In [1]: import numpy as np

In [2]: np.set_printoptions(precision=2, suppress=True, linewidth=120, legacy="1.25")

In [3]: u = np.array([-1, -4, -3, 6, 1])

In [4]: g = np.array([-4, 3, -5, -3, 0])

In [5]: W0 = np.outer(u, g)

In [6]: W0
Out[6]: 
array([[  4,  -3,   5,   3,   0],
       [ 16, -12,  20,  12,   0],
       [ 12,  -9,  15,   9,   0],
       [-24,  18, -30, -18,   0],
       [ -4,   3,  -5,  -3,   0]])

In [7]: Uu, sig, Vh = np.linalg.svd(W0)

In [8]: np.argmax(sig[:-1] / (sig[1:] + 1e-6)) + 1
Out[8]: 1

In [9]: Y = Uu[:, :1] @ np.diag(sig[:1]) @ Vh[:1]

In [10]: np.linalg.matrix_rank(Y)
Out[10]: 1

In [11]: round(np.linalg.norm(W0 - Y, 2), 2), round(sig[1], 2)
Out[11]: (0.0, 0.0)

In [12]: round(np.linalg.norm(W0, 1), 2), np.round(np.linalg.norm(W0, np.inf), 2)
Out[12]: (75.0, 90.0)

In [13]: round(float(np.linalg.norm(W0, 2)), 2)
Out[13]: 60.97

In [14]: np.linalg.norm(W0, axis=1).argmax()
Out[14]: 3

In [15]: np.linalg.lstsq(W0[:-1].T, W0[-1])[2]
Out[15]: 1

In [16]: np.abs(np.diag(np.linalg.qr(W0)[1])) > 1e-9
Out[16]: array([ True, False, False, False, False])

In [17]: print(np.allclose(W0[:-1].T @ np.linalg.lstsq(W0[:-1].T, W0[-1])[0], W0[-1]))
True

In [18]: print(np.round(np.sort(np.abs(np.linalg.eigvals(W0))), 2) + 0)
[ 0.  0.  0.  0. 11.]

In [19]: (W0 - W0.T) / 2
Out[19]: 
array([[  0. ,  -9.5,  -3.5,  13.5,   2. ],
       [  9.5,   0. ,  14.5,  -3. ,  -1.5],
       [  3.5, -14.5,   0. ,  19.5,   2.5],
       [-13.5,   3. , -19.5,   0. ,   1.5],
       [ -2. ,   1.5,  -2.5,  -1.5,   0. ]])

In [20]: (W0 + W0.T) / 2
Out[20]: 
array([[  4. ,   6.5,   8.5, -10.5,  -2. ],
       [  6.5, -12. ,   5.5,  15. ,   1.5],
       [  8.5,   5.5,  15. , -10.5,  -2.5],
       [-10.5,  15. , -10.5, -18. ,  -1.5],
       [ -2. ,   1.5,  -2.5,  -1.5,   0. ]])

In [21]: np.allclose(W0, W0.T)
Out[21]: False

In [22]: print(np.trace(W0))
-11

In [23]: print(np.allclose(W0 @ W0.T, W0.T @ W0))
False

In [24]: print(np.round(np.linalg.det(W0), 2))
0.0

In [25]: r = np.linalg.matrix_rank(W0)

In [26]: r
Out[26]: 1

In [27]: N = np.linalg.svd(W0)[2][r:].T

In [28]: print(N.shape)
(5, 4)

In [29]: np.allclose(W0 @ N, 0)
Out[29]: True

In [30]: [int(np.linalg.matrix_rank(W0[:, :j + 1])) for j in range(5)]
Out[30]: [1, 1, 1, 1, 1]

In [31]: [int(np.linalg.matrix_rank(W0[:i])) for i in range(1, len(W0) + 1)]
Out[31]: [1, 1, 1, 1, 1]

In [32]: K = np.loadtxt("mat.csv", delimiter=",")

In [33]: print(K)
[[-2.92  1.18  0.56]
 [-0.88  1.21  0.62]
 [ 0.18  0.75  0.4 ]
 [-0.04 -0.68 -0.36]
 [ 1.9  -0.04  0.02]]

In [34]: round(float(np.trace(np.linalg.pinv(K) @ K)), 2)
Out[34]: 2.0

In [35]: K @ np.linalg.pinv(K) @ K
Out[35]: 
array([[-2.92,  1.18,  0.56],
       [-0.88,  1.21,  0.62],
       [ 0.18,  0.75,  0.4 ],
       [-0.04, -0.68, -0.36],
       [ 1.9 , -0.04,  0.02]])

In [36]: try:
    ...:     np.linalg.inv(K)
    ...: except np.linalg.LinAlgError as e:
    ...:     print(repr(e))
    ...: 
LinAlgError('Last 2 dimensions of the array must be square')

In [37]: Y = K / np.linalg.norm(K, axis=1, keepdims=True)

In [38]: cov = Y @ Y.T

In [39]: print(np.argwhere(np.triu(np.abs(cov) > 0.95, 1)))
[[2 3]]

In [40]: np.linalg.norm(Y, axis=1)
Out[40]: array([1., 1., 1., 1., 1.])

In [41]: [round(float(x), 2) for x in np.linalg.svd(K, compute_uv=False)[:3]]
Out[41]: [3.9, 1.61, 0.0]

In [42]: np.linalg.cond(K) > 100
Out[42]: True

In [43]: Uu, sig, Vh = np.linalg.svd(K)

In [44]: vecs = Vh[:(sig > 1e-8).sum()]

In [45]: rng = np.random.default_rng(271)

In [46]: vec = K[3] + 3 * K[1] + rng.integers(2) * np.eye(3)[0]

In [47]: vec
Out[47]: array([-1.68,  2.95,  1.5 ])

In [48]: print(np.linalg.matrix_rank(np.vstack([K, vec])))
3

In [49]: print(np.round(np.linalg.norm(vec - vecs.T @ vecs @ vec), 2))
0.02

In [50]: mat = np.loadtxt("m.csv", delimiter=",")

In [51]: mat
Out[51]: 
array([[ 0.72,  1.82, -0.39],
       [ 1.82, -0.6 ,  0.56],
       [-0.39,  0.56,  1.88]])

In [52]: theta = np.radians(45)

In [53]: Rm = np.eye(3)

In [54]: Rm[2, 2] = Rm[0, 0] = np.cos(theta)

In [55]: Rm[2, 0], Rm[0, 2] = -np.sin(theta), np.sin(theta)

In [56]: print(Rm)
[[ 0.71  0.    0.71]
 [ 0.    1.    0.  ]
 [-0.71  0.    0.71]]

In [57]: Y = K @ Rm.T

In [58]: round(np.linalg.det(Rm), 2), round(np.trace(Rm), 2)
Out[58]: (1.0, 2.41)

In [59]: np.round(np.linalg.svd(K, compute_uv=False), 2) + 0, np.round(np.linalg.svd(Y, compute_uv=False), 2) + 0
Out[59]: (array([3.9 , 1.61, 0.  ]), array([3.9 , 1.61, 0.  ]))

In [60]: data = np.load("arr.npy")

In [61]: print(data)
[[ 5.71  2.77 -0.28]
 [ 4.25  4.2  -1.34]
 [ 8.88  2.84 -1.13]
 [-2.16  7.53  5.65]
 [ 6.44  2.32 -1.24]
 [ 6.38  3.85 -0.34]
 [-1.54  7.66  3.93]
 [ 7.69  5.93 -1.29]
 [ 4.83  1.37 -0.98]
 [-2.65 10.09  4.78]
 [ 5.03  2.17 -1.88]
 [-1.55  9.34  4.93]
 [ 5.68  3.89 -0.88]
 [ 6.58  3.72  0.67]
 [-1.11  8.23  3.58]
 [-2.25  7.3   3.66]
 [-1.69  7.77  4.75]
 [ 5.93  3.58 -1.84]
 [ 0.22  7.22  4.8 ]
 [-0.42  5.62  3.12]
 [ 6.81  3.71 -1.46]
 [-2.55  7.66  6.28]]

In [62]: cent = data[[8, 10]].astype(float)

In [63]: for _ in range(5):
    ...:     z = np.linalg.norm(data[:, None] - cent, axis=-1).argmin(axis=1)
    ...:     cent = np.array([data[z == j].mean(axis=0) for j in range(2)])
    ...: 

In [64]: z
Out[64]: array([1, 1, 1, 0, 1, 1, 0, 1, 1, 0, 1, 0, 1, 1, 0, 0, 0, 1, 0, 0, 1, 0])

In [65]: cent
Out[65]: 
array([[-1.57,  7.84,  4.55],
       [ 6.18,  3.36, -1.  ]])

In [66]: np.bincount(z)
Out[66]: array([10, 12])

In [67]: Y = cent / np.sqrt((cent ** 2).mean(axis=1, keepdims=True))

In [68]: np.linalg.norm(Y, axis=1)
Out[68]: array([1.73, 1.73])

In [69]: cent - cent.mean(axis=1, keepdims=True)
Out[69]: 
array([[-5.18,  4.24,  0.94],
       [ 3.34,  0.51, -3.85]])

In [70]: Ac = (data - data.mean(axis=0)) / data.std(axis=0)

In [71]: Ac.std(axis=0)
Out[71]: array([1., 1., 1.])

In [72]: beta = np.linalg.lstsq(np.delete(Ac, 0, axis=1), Ac[:, 0])[0]

In [73]: np.abs(beta).argmax()
Out[73]: 1

In [74]: beta
Out[74]: array([-0.16, -0.8 ])

In [75]: Y = np.c_[data[:, :2] @ np.array([[5, 2], [2, 2]]), np.array([1, 0, 5, 2, 5, 1, 5, 0, 3, 0, 3, 5, 3, 0, 4, 2, 4, 1, 4, 2, 1, 1])]

In [76]: Y
Out[76]: 
array([[34.09, 16.96,  1.  ],
       [29.65, 16.9 ,  0.  ],
       [50.08, 23.44,  5.  ],
       [ 4.26, 10.74,  2.  ],
       [36.84, 17.52,  5.  ],
       [39.6 , 20.46,  1.  ],
       [ 7.62, 12.24,  5.  ],
       [50.31, 27.24,  0.  ],
       [26.89, 12.4 ,  3.  ],
       [ 6.93, 14.88,  0.  ],
       [29.49, 14.4 ,  3.  ],
       [10.93, 15.58,  5.  ],
       [36.18, 19.14,  3.  ],
       [40.34, 20.6 ,  0.  ],
       [10.91, 14.24,  4.  ],
       [ 3.35, 10.1 ,  2.  ],
       [ 7.09, 12.16,  4.  ],
       [36.81, 19.02,  1.  ],
       [15.54, 14.88,  4.  ],
       [ 9.14, 10.4 ,  2.  ],
       [41.47, 21.04,  1.  ],
       [ 2.57, 10.22,  1.  ]])

In [77]: np.linalg.norm(np.linalg.qr(data)[0].T @ Y, axis=0) ** 2 / ((Y ** 2).sum(axis=0) + 1e-12)
Out[77]: array([1.  , 1.  , 0.62])
